>>> import numpy as np
>>> import numpy.linalg as la
>>> np.set_printoptions(precision=2, suppress=True, linewidth=120)
>>> rd = lambda a: np.round(a, 2) + 0
>>> m1 = np.load("mat.npy")
>>> m1
array([[ 4,  1,  1,  1],
       [ 1,  9,  1, -1],
       [ 2,  0,  7, -2],
       [ 1, -1,  0, 10]])
>>> P = np.triu(np.array([[0, -3, 1, 9], [3, -3, -8, -1], [-7, 7, -7, 4], [-3, 6, -4, -6]]), 1) + np.eye(4)
>>> A2 = P @ m1 @ la.inv(P)
>>> rd(la.det(A2))
np.float64(2179.0)
>>> np.trace(A2), np.trace(m1)
(np.float64(30.0), np.int64(30))
>>> rd(np.poly(A2))
array([    1.,   -30.,   322., -1440.,  2179.])
>>> r0 = np.array([-1, -2, -3, 1])
>>> A2 = m1 + np.outer(r0, np.eye(4)[1])
>>> A2
array([[ 4.,  0.,  1.,  1.],
       [ 1.,  7.,  1., -1.],
       [ 2., -3.,  7., -2.],
       [ 1.,  0.,  0., 10.]])
>>> rd(la.det(A2) / la.det(m1)), rd(1 + la.solve(m1, r0)[1])
(np.float64(0.84), np.float64(0.84))
>>> vec = np.array([9, 4, 7, -8])
>>> h = np.maximum(m1 @ vec, 0)
>>> np.flatnonzero(h > 1e-9)
array([0, 1, 2])
>>> np.maximum(m1 @ vec, 0) - np.maximum(-m1 @ vec, 0)
array([ 39,  60,  83, -75])
>>> m1 * (h > 1e-9)[:, None]
array([[ 4,  1,  1,  1],
       [ 1,  9,  1, -1],
       [ 2,  0,  7, -2],
       [ 0,  0,  0,  0]])
>>> np.maximum(m1 @ (3 * vec), 0)
array([117, 180, 249,   0])
>>> rng = np.random.default_rng(986)
>>> A2 = m1 + rng.integers(-2, 3, (4, 3)) @ rng.integers(-2, 3, (3, 4))
>>> A2
array([[ 6,  1,  5,  1],
       [-3, 14,  0, -1],
       [ 7, -3, 12, -2],
       [ 3, -1,  3, 10]])
>>> A2 - m1
array([[ 2,  0,  4,  0],
       [-4,  5, -1,  0],
       [ 5, -3,  5,  0],
       [ 2,  0,  3,  0]])
>>> rd(la.svd(A2 - m1, compute_uv=False))
array([10.6 ,  4.63,  0.31,  0.  ])
>>> la.matrix_rank(A2 - m1, tol=1e-8)
np.int64(3)
>>> J = np.load("sample12.npy")
>>> J
array([[ 4,  5,  6,  7,  8,  9, 10, 11, 12, 13],
       [14, 15, 16, 17, 18, 19, 20, 21, 22, 23],
       [24, 25, 26, 27, 28, 29, 30, 31, 32, 33],
       [34, 35, 36, 37, 38, 39, 40, 41, 42, 43],
       [44, 45, 46, 47, 48, 49, 50, 51, 52, 53],
       [54, 55, 56, 57, 58, 59, 60, 61, 62, 63]])
>>> A2 = J / la.norm(J, axis=1, keepdims=True)
>>> gram = A2 @ A2.T
>>> rd(gram)
array([[1.  , 0.99, 0.97, 0.97, 0.96, 0.96],
       [0.99, 1.  , 1.  , 1.  , 1.  , 0.99],
       [0.97, 1.  , 1.  , 1.  , 1.  , 1.  ],
       [0.97, 1.  , 1.  , 1.  , 1.  , 1.  ],
       [0.96, 1.  , 1.  , 1.  , 1.  , 1.  ],
       [0.96, 0.99, 1.  , 1.  , 1.  , 1.  ]])
>>> rd(np.degrees(np.arccos(np.clip(gram[5, 4], -1, 1))))
np.float64(0.58)
>>> rd(gram[5])
array([0.96, 0.99, 1.  , 1.  , 1.  , 1.  ])
>>> (gram - 2 * np.eye(6)).round(6).argmax(axis=1)
array([1, 2, 3, 4, 5, 4])
>>> np.argwhere(np.triu(np.abs(gram) > 0.95, 1))
array([[0, 1],
       [0, 2],
       [0, 3],
       [0, 4],
       [0, 5],
       [1, 2],
       [1, 3],
       [1, 4],
       [1, 5],
       [2, 3],
       [2, 4],
       [2, 5],
       [3, 4],
       [3, 5],
       [4, 5]])
>>> U, s, Vh = la.svd(J, full_matrices=False)
>>> rd(np.cumsum(s ** 2) / np.sum(s ** 2))
array([1., 1., 1., 1., 1., 1.])
>>> (s > 1e-8).sum()
np.int64(2)
>>> rd(U.T @ J @ Vh.T)
array([[291.94,   0.  ,   0.  ,   0.  ,   0.  ,   0.  ],
       [  0.  ,  10.08,   0.  ,   0.  ,   0.  ,   0.  ],
       [  0.  ,   0.  ,   0.  ,   0.  ,   0.  ,   0.  ],
       [  0.  ,   0.  ,   0.  ,   0.  ,   0.  ,   0.  ],
       [  0.  ,   0.  ,   0.  ,   0.  ,   0.  ,   0.  ],
       [  0.  ,   0.  ,   0.  ,   0.  ,   0.  ,   0.  ]])
>>> np.abs(U[:, 0]).round(6).argmax()
np.int64(5)
>>> rd(np.abs(Vh[0]))
array([0.28, 0.29, 0.3 , 0.3 , 0.31, 0.32, 0.33, 0.33, 0.34, 0.35])
>>> feats = np.load("x.npy")
>>> feats
array([[0, 0, 0, 1, 1, 1, 1],
       [0, 0, 0, 1, 0, 0, 0],
       [0, 0, 0, 0, 0, 1, 1],
       [1, 1, 0, 0, 0, 1, 1],
       [1, 0, 0, 0, 0, 0, 0],
       [1, 0, 1, 1, 0, 0, 0],
       [1, 0, 1, 1, 0, 0, 0]])
>>> # rows and columns are dependent
>>> rd(la.eigvalsh(feats).min())
np.float64(-2.28)
>>> np.all(la.eigvalsh(feats) > 0)
np.False_
>>> lab = rng.permutation(7)
>>> lab
array([5, 6, 3, 1, 4, 2, 0])
>>> A2 = feats[lab][:, lab]
>>> np.allclose(A2, feats)
False
>>> np.diag(A2)
array([0, 0, 0, 0, 0, 0, 0])
>>> A2
array([[0, 0, 1, 0, 0, 1, 1],
       [0, 0, 1, 0, 0, 1, 1],
       [1, 1, 0, 1, 0, 0, 1],
       [0, 0, 1, 0, 0, 0, 0],
       [0, 0, 0, 0, 0, 0, 1],
       [1, 1, 0, 0, 0, 0, 0],
       [1, 1, 1, 0, 1, 0, 0]])
>>> rd(np.sort(np.abs(la.eigvals(A2))))
array([0.  , 0.42, 0.62, 0.68, 1.62, 2.28, 3.02])
>>> vals, vecs = la.eigh(feats)
>>> vec = np.array([1, -2, -1, -2, -2, -2, 1])
>>> (np.sign(vecs[:, -1].round(6)) == np.sign(vecs[0, -1].round(6))).astype(int)
array([1, 1, 1, 1, 1, 1, 1])
>>> np.abs(feats).sum(axis=1).max(), rd(np.abs(vals).max())
(np.int64(4), np.float64(3.02))
>>> rd(vec @ feats @ vec / (vec @ vec)), rd(vals[0]), rd(vals[-1])
(np.float64(0.21), np.float64(-2.28), np.float64(3.02))
>>> vec @ feats @ vec
np.int64(4)
>>> rd(vecs * np.maximum(vals, 0) @ vecs.T)
array([[ 0.89,  0.18,  0.31,  0.72,  0.46,  0.6 ,  0.6 ],
       [ 0.18,  0.41, -0.04,  0.46, -0.04,  0.15,  0.15],
       [ 0.31, -0.04,  0.56,  0.31, -0.04,  0.47,  0.47],
       [ 0.72,  0.46,  0.31,  0.89,  0.18,  0.6 ,  0.6 ],
       [ 0.46, -0.04, -0.04,  0.18,  0.41,  0.15,  0.15],
       [ 0.6 ,  0.15,  0.47,  0.6 ,  0.15,  0.58,  0.58],
       [ 0.6 ,  0.15,  0.47,  0.6 ,  0.15,  0.58,  0.58]])
>>> np.unique(feats.round(6), axis=0).shape
(6, 7)
>>> data = np.array([[0.98, 4.6, -1.25, -0.77],
...     [2.1, -1.91, -1.87, -0.13],
...     [4.03, 5.1, -3.75, -1.34],
...     [-1.02, -2.95, 0.25, 0.97],
...     [-3.43, -2.97, 2.02, 3.36],
...     [-0.19, 0.45, 2.27, 3.04],
...     [-1.17, 5.2, -1.03, 0.83],
...     [-2.66, -0.86, 0.25, -0.69],
...     [0.87, -4.24, 2.71, -0.95],
...     [-2.34, -0.19, -2.75, 0.85],
...     [-0.48, -3.19, 1.3, 1.79],
...     [1.7, 2.38, -3.8, 1.1]])
>>> data
array([[ 0.98,  4.6 , -1.25, -0.77],
       [ 2.1 , -1.91, -1.87, -0.13],
       [ 4.03,  5.1 , -3.75, -1.34],
       [-1.02, -2.95,  0.25,  0.97],
       [-3.43, -2.97,  2.02,  3.36],
       [-0.19,  0.45,  2.27,  3.04],
       [-1.17,  5.2 , -1.03,  0.83],
       [-2.66, -0.86,  0.25, -0.69],
       [ 0.87, -4.24,  2.71, -0.95],
       [-2.34, -0.19, -2.75,  0.85],
       [-0.48, -3.19,  1.3 ,  1.79],
       [ 1.7 ,  2.38, -3.8 ,  1.1 ]])
>>> vec = np.array([5, -1, 6, -6])
>>> target = data @ vec
>>> rd(la.solve(data.T @ data, data.T @ target))
array([ 5., -1.,  6., -6.])
>>> rd(la.pinv(data) @ data)
array([[1., 0., 0., 0.],
       [0., 1., 0., 0.],
       [0., 0., 1., 0.],
       [0., 0., 0., 1.]])
>>> rd(la.lstsq(data, target)[0])
array([ 5., -1.,  6., -6.])
>>> target = target + 0.05 * rng.normal(size=12)
>>> rd(target)
array([ -2.6 ,   1.99,   0.63,  -6.48, -22.2 ,  -6.09, -22.16,  -6.79,  30.64, -33.06,  -2.09, -23.33])
>>> c, *_ = la.lstsq(data, target)
>>> rd(data.T @ (target - data @ c))
array([0., 0., 0., 0.])
>>> [round(float(la.norm(la.solve(data.T @ data + lam * np.eye(4), data.T @ target))), 2) for lam in (0, 1, 10, 100)]
[9.9, 9.61, 7.68, 2.72]
